$ python -q
>>> import numpy as np
>>> import numpy.linalg as la
>>> np.set_printoptions(precision=2, suppress=True, linewidth=100)
>>> mat = np.loadtxt("arr.csv", delimiter=",")
>>> mat
array([[ 27.83,   7.53,  17.24,   0.89, -28.3 ,  13.68,  10.3 ],
       [ 29.97,   3.98,  20.78,   0.58, -28.02,  17.32,  12.18],
       [ -4.12,  21.5 ,  18.43,  -3.74,  -4.27,  -5.75,   0.01],
       [ 28.87,   6.79,  19.83,  -0.09, -29.25,  15.17,  12.77],
       [ 29.36,   7.11,  17.78,  -1.08, -27.56,  14.56,   9.55],
       [ 30.52,   7.76,  20.22,  -1.11, -27.89,  15.46,  11.17],
       [ 29.86,   4.34,  20.04,   2.08, -26.32,  15.45,  12.12],
       [ -5.57,  22.17,  18.59,  -3.03,  -3.74,  -6.69,  -3.33],
       [ -6.39,  19.5 ,  16.8 ,  -4.16,  -3.94,  -5.68,  -1.75],
       [ 29.35,   5.53,  20.62,  -0.48, -26.42,  16.57,  11.32],
       [ -4.56,  21.96,  16.77,  -5.46,  -3.52,  -6.38,  -2.5 ],
       [ 30.33,   5.17,  20.14,   1.22, -28.27,  17.22,  13.59],
       [ 29.84,   4.79,  18.66,  -0.58, -28.03,  15.95,  12.19],
       [ -5.09,  23.25,  16.78,  -3.77,  -5.56,  -5.43,  -1.96],
       [ 30.7 ,   4.94,  19.88,   0.17, -28.98,  15.77,  11.12],
       [ -6.06,  22.05,  18.06,  -5.73,  -3.6 ,  -7.1 ,  -2.19],
       [ -6.15,  22.41,  18.76,  -4.54,  -3.7 ,  -4.1 ,  -2.6 ],
       [ -5.95,  22.54,  17.55,  -3.18,  -3.66,  -6.6 ,  -0.93],
       [ -6.33,  22.34,  17.16,  -4.05,  -5.55,  -6.73,  -3.4 ],
       [ -4.8 ,  21.67,  18.35,  -2.68,  -4.56,  -5.95,  -3.22],
       [ -6.07,  21.78,  18.01,  -5.19,  -3.38,  -6.06,  -1.94],
       [ 29.91,   5.34,  19.6 ,  -1.21, -26.56,  17.69,  12.44],
       [ -4.39,  22.5 ,  18.45,  -2.06,  -2.7 ,  -4.66,  -1.16],
       [ -5.52,  22.22,  17.93,  -4.55,  -4.38,  -6.98,  -1.82],
       [ -4.68,  22.41,  18.38,  -3.53,  -3.71,  -4.55,  -3.36],
       [ 31.34,   4.98,  17.84,   0.49, -28.76,  17.27,  12.53],
       [ 31.35,   6.17,  20.47,   0.46, -26.81,  15.83,  11.49],
       [ -6.34,  20.14,  16.68,  -4.  ,  -3.87,  -6.8 ,  -1.18],
       [ -6.66,  23.02,  17.28,  -5.14,  -4.28,  -7.18,  -2.74],
       [ -5.4 ,  23.16,  17.35,  -4.3 ,  -3.57,  -6.8 ,  -2.79],
       [ 30.38,   5.38,  21.3 ,  -1.1 , -26.87,  15.76,  12.74],
       [ 28.89,   5.56,  21.55,  -0.68, -27.52,  16.88,  11.96],
       [ -4.44,  22.46,  17.87,  -3.86,  -3.39,  -3.57,  -2.68],
       [ -5.83,  22.36,  17.  ,  -5.12,  -3.64,  -6.83,  -3.14],
       [ 29.59,   6.4 ,  19.45,   0.41, -26.4 ,  15.96,  11.98],
       [ -5.99,  22.1 ,  17.64,  -2.94,  -2.64,  -5.21,  -2.64],
       [ 29.31,   5.55,  20.27,  -0.74, -29.17,  15.37,  11.98],
       [ 30.29,   7.24,  20.1 ,  -0.64, -27.1 ,  15.42,  11.79],
       [ 28.75,   5.49,  19.33,  -0.75, -28.75,  16.26,  13.33],
       [ -4.22,  20.83,  17.38,  -4.06,  -5.39,  -4.81,  -1.9 ],
       [ 31.49,   6.31,  20.26,   0.  , -26.53,  15.19,  13.82],
       [ -8.8 ,  21.79,  16.91,  -3.96,  -2.12,  -6.82,  -3.81],
       [ 29.98,   7.95,  20.46,  -0.66, -30.55,  16.02,  10.7 ],
       [ 29.35,   7.54,  18.06,   0.59, -27.57,  16.45,  12.42],
       [ -5.58,  22.  ,  16.17,  -4.66,  -2.29,  -4.94,  -0.59],
       [ 29.06,   4.83,  19.55,   1.99, -27.44,  16.93,  13.49],
       [ 28.47,   7.13,  19.45,  -0.47, -27.78,  15.75,  11.57],
       [ 29.01,   6.29,  20.15,  -0.08, -28.52,  16.08,  11.5 ]])
>>> Ac = mat - mat.mean(axis=0)
>>> evecs = la.svd(Ac)[2][:2]
>>> other = Ac - Ac @ evecs.T @ evecs
>>> np.diag(evecs.T @ evecs)
array([0.46, 0.26, 0.05, 0.08, 0.67, 0.25, 0.23])
>>> la.norm(other, axis=1).round(6).argmax()
np.int64(40)
>>> (Ac @ evecs.T).std(axis=0)
array([26.4 ,  1.23])
>>> np.round(np.cov(Ac @ evecs.T, rowvar=False), 2) + 0
array([[711.63,   0.  ],
       [  0.  ,   1.55]])
>>> lab = mat[:, 5] > np.median(mat[:, 5])
>>> r0 = mat[lab].mean(axis=0) - mat[~lab].mean(axis=0)
>>> r0
array([ 34.05, -15.46,   2.26,   3.8 , -22.97,  21.18,  13.79])
>>> np.argsort(-np.abs(r0).round(6), kind="stable")
array([0, 4, 5, 1, 6, 3, 2])
>>> other = mat / la.norm(mat, axis=1, keepdims=True)
>>> cov = other @ other.T
>>> round(float(np.degrees(np.arccos(np.clip(cov[42, 33], -1, 1)))), 2)
78.16
>>> la.norm(other, axis=1)
array([1., 1., 1., 1., 1., 1., 1., 1., 1., 1., 1., 1., 1., 1., 1., 1., 1., 1., 1., 1., 1., 1., 1.,
       1., 1., 1., 1., 1., 1., 1., 1., 1., 1., 1., 1., 1., 1., 1., 1., 1., 1., 1., 1., 1., 1., 1.,
       1., 1.])
>>> cov[42]
array([1.  , 0.99, 0.3 , 1.  , 1.  , 1.  , 0.99, 0.23, 0.22, 1.  , 0.24, 1.  , 1.  , 0.28, 1.  ,
       0.21, 0.25, 0.23, 0.23, 0.27, 0.22, 1.  , 0.27, 0.24, 0.27, 1.  , 1.  , 0.21, 0.2 , 0.22,
       1.  , 1.  , 0.28, 0.21, 1.  , 0.21, 1.  , 1.  , 1.  , 0.31, 0.99, 0.11, 1.  , 1.  , 0.22,
       0.99, 1.  , 1.  ])
>>> (cov - 2 * np.eye(48)).round(6).argmax(axis=1)
array([42, 11, 39, 46,  5, 37, 11, 19, 27, 31, 33, 45, 14, 39, 12, 20, 32, 23, 28,  7, 15,  9, 35,
       15, 32, 12, 34,  8, 33, 33,  9,  9, 24, 28, 26,  7, 47,  5, 12, 13, 34, 28, 46, 34, 20, 11,
       47, 46])
>>> x0 = np.array([-1, 3, 3, 1, -2, -2, -6])
>>> y = mat @ x0
>>> la.solve(mat.T @ mat, mat.T @ y)
array([-1.,  3.,  3.,  1., -2., -2., -6.])
>>> rng = np.random.default_rng(3)
>>> y = y + 0.3 * rng.normal(size=48)
>>> y
array([ 15.42,  -7.56, 140.28,   2.27,  12.79,  10.09,  -6.23, 165.59, 140.61,   1.4 , 150.16,
       -12.73,  -9.13, 154.95,   3.31, 155.08, 156.46, 149.07, 166.03, 162.46, 150.78, -12.74,
       147.02, 154.91, 160.15, -14.43,   2.63, 141.14, 161.71, 160.41,  -5.93,   1.19, 151.83,
       158.74,  -2.6 , 154.01,   2.28,   4.02, -10.33, 146.09, -11.94, 161.89,  19.32,  -4.56,
       133.44, -13.87,   5.86,   6.33])
>>> beta, *_ = la.lstsq(mat, y)
>>> round(float(la.norm(y - mat @ beta)), 2)
2.04
>>> beta
array([-0.93,  3.09,  2.94,  0.98, -1.92, -1.93, -6.05])
>>> [round(float(la.norm(la.solve(mat.T @ mat + lam * np.eye(7), mat.T @ y))), 2) for lam in (0, 1, 10, 100)]
[8.0, 7.88, 7.07, 5.48]
>>> proj = mat @ la.solve(mat.T @ mat, mat.T)
>>> np.round(la.eigvalsh(proj), 2) + 0
array([0., 0., 0., 0., 0., 0., 0., 0., 0., 0., 0., 0., 0., 0., 0., 0., 0., 0., 0., 0., 0., 0., 0.,
       0., 0., 0., 0., 0., 0., 0., 0., 0., 0., 0., 0., 0., 0., 0., 0., 0., 0., 1., 1., 1., 1., 1.,
       1., 1.])
>>> np.allclose(proj @ proj, proj)
True
>>> proj @ mat[:, 6]
array([10.3 , 12.18,  0.01, 12.77,  9.55, 11.17, 12.12, -3.33, -1.75, 11.32, -2.5 , 13.59, 12.19,
       -1.96, 11.12, -2.19, -2.6 , -0.93, -3.4 , -3.22, -1.94, 12.44, -1.16, -1.82, -3.36, 12.53,
       11.49, -1.18, -2.74, -2.79, 12.74, 11.96, -2.68, -3.14, 11.98, -2.64, 11.98, 11.79, 13.33,
       -1.9 , 13.82, -3.81, 10.7 , 12.42, -0.59, 13.49, 11.57, 11.5 ])
>>> np.diag(proj)
array([0.27, 0.15, 0.15, 0.13, 0.22, 0.12, 0.23, 0.16, 0.12, 0.12, 0.15, 0.12, 0.06, 0.14, 0.13,
       0.14, 0.19, 0.14, 0.14, 0.17, 0.09, 0.2 , 0.23, 0.09, 0.15, 0.09, 0.17, 0.14, 0.09, 0.09,
       0.18, 0.16, 0.2 , 0.09, 0.07, 0.11, 0.12, 0.1 , 0.18, 0.05, 0.28, 0.1 , 0.15, 0.22, 0.24,
       0.21, 0.07, 0.07])
>>> X = 4 * np.eye(15) + np.eye(15, k=1)
>>> X
array([[4., 1., 0., 0., 0., 0., 0., 0., 0., 0., 0., 0., 0., 0., 0.],
       [0., 4., 1., 0., 0., 0., 0., 0., 0., 0., 0., 0., 0., 0., 0.],
       [0., 0., 4., 1., 0., 0., 0., 0., 0., 0., 0., 0., 0., 0., 0.],
       [0., 0., 0., 4., 1., 0., 0., 0., 0., 0., 0., 0., 0., 0., 0.],
       [0., 0., 0., 0., 4., 1., 0., 0., 0., 0., 0., 0., 0., 0., 0.],
       [0., 0., 0., 0., 0., 4., 1., 0., 0., 0., 0., 0., 0., 0., 0.],
       [0., 0., 0., 0., 0., 0., 4., 1., 0., 0., 0., 0., 0., 0., 0.],
       [0., 0., 0., 0., 0., 0., 0., 4., 1., 0., 0., 0., 0., 0., 0.],
       [0., 0., 0., 0., 0., 0., 0., 0., 4., 1., 0., 0., 0., 0., 0.],
       [0., 0., 0., 0., 0., 0., 0., 0., 0., 4., 1., 0., 0., 0., 0.],
       [0., 0., 0., 0., 0., 0., 0., 0., 0., 0., 4., 1., 0., 0., 0.],
       [0., 0., 0., 0., 0., 0., 0., 0., 0., 0., 0., 4., 1., 0., 0.],
       [0., 0., 0., 0., 0., 0., 0., 0., 0., 0., 0., 0., 4., 1., 0.],
       [0., 0., 0., 0., 0., 0., 0., 0., 0., 0., 0., 0., 0., 4., 1.],
       [0., 0., 0., 0., 0., 0., 0., 0., 0., 0., 0., 0., 0., 0., 4.]])
>>> def softmax(z):
...     e = np.exp(z - z.max(axis=-1, keepdims=True))
...     return e / e.sum(axis=-1, keepdims=True)
... 
>>> np.round(softmax(10 * X[4]), 2) + 0
array([0., 0., 0., 0., 1., 0., 0., 0., 0., 0., 0., 0., 0., 0., 0.])
>>> softmax(X[4] + 2)
array([0.01, 0.01, 0.01, 0.01, 0.78, 0.04, 0.01, 0.01, 0.01, 0.01, 0.01, 0.01, 0.01, 0.01, 0.01])
>>> S = X @ X.T / np.sqrt(15)
>>> softmax(S)[4] @ X
array([0.04, 0.05, 0.05, 0.12, 3.31, 0.94, 0.07, 0.05, 0.05, 0.05, 0.05, 0.05, 0.05, 0.05, 0.05])
>>> softmax(S).round(6).argmax(axis=1)
array([ 0,  1,  2,  3,  4,  5,  6,  7,  8,  9, 10, 11, 12, 13, 14])
>>> other = X / np.sqrt((X ** 2).mean(axis=1, keepdims=True))
>>> other[6]
array([0.  , 0.  , 0.  , 0.  , 0.  , 0.  , 3.76, 0.94, 0.  , 0.  , 0.  , 0.  , 0.  , 0.  , 0.  ])
>>> [int(la.matrix_rank(la.matrix_power(X, p))) for p in range(1, 16)]
[15, 15, 15, 15, 15, 15, 15, 15, 15, 15, 15, 15, 15, 15, 15]
>>> la.matrix_rank(X - X[0, 0] * np.eye(15))
np.int64(14)
>>> E = np.load("block7.npy")
>>> E
array([[ 0,  0,  0,  0,  0,  0,  0,  0,  0, -1,  0,  0,  0,  0,  0,  0],
       [ 0,  0,  0,  0,  0,  0,  0,  0,  2,  0,  0,  0,  0,  0,  0,  0],
       [ 0,  0,  0,  0,  0,  0,  0,  0,  0,  0,  0,  0,  0,  0,  2,  0],
       [ 1,  0,  0,  0,  0,  0,  0,  0,  0,  0,  0,  0,  0,  0,  0,  0],
       [ 0,  0,  0,  0,  0,  0,  0,  0,  0,  0,  2,  0,  0,  0,  0,  0],
       [ 0,  0,  0,  0,  0,  0,  2,  0,  0,  0,  0,  0,  0,  0,  0,  0],
       [ 0,  0, -2,  0,  0,  0,  0,  0,  0,  0,  0,  0,  0,  0,  0,  0],
       [ 0,  0,  0,  0,  0,  0,  0,  0,  0,  0,  0,  0,  0,  0,  0, -3],
       [ 0,  0,  0,  0,  0,  0,  0,  0,  0,  0,  0,  0,  0,  3,  0,  0],
       [ 0,  0,  0,  0,  0,  0,  0,  0,  0,  0,  0,  0,  0,  0,  0,  0],
       [ 0,  0,  0,  3,  0,  0,  0,  0,  0,  0,  0,  0,  0,  0,  0,  0],
       [ 0,  0,  0,  0,  0,  0,  0,  0,  0,  0,  0,  0,  0,  0,  0,  0],
       [ 0,  0,  0,  0,  0,  0,  0,  1,  0,  0,  0,  0,  0,  0,  0,  0],
       [ 0,  0,  0,  0,  0,  0,  0,  0,  0,  0,  0,  2,  0,  0,  0,  0],
       [ 0,  1,  0,  0,  0,  0,  0,  0,  0,  0,  0,  0,  0,  0,  0,  0],
       [ 0,  0,  0,  0,  0,  3,  0,  0,  0,  0,  0,  0,  0,  0,  0,  0]])
>>> round(np.trace(la.pinv(E) @ E), 2)
np.float64(14.0)
>>> np.abs(np.diag(la.qr(E)[1])) > 1e-9
array([ True,  True,  True,  True, False,  True,  True,  True,  True,  True, False,  True, False,
        True,  True, False])
>>> np.argsort(-la.norm(E, axis=0).round(6), kind="stable")[:3]
array([ 3,  5, 13])
>>> la.cond(E) > 100
np.True_
>>> la.matrix_rank(E, rtol=0.1)
np.int64(14)
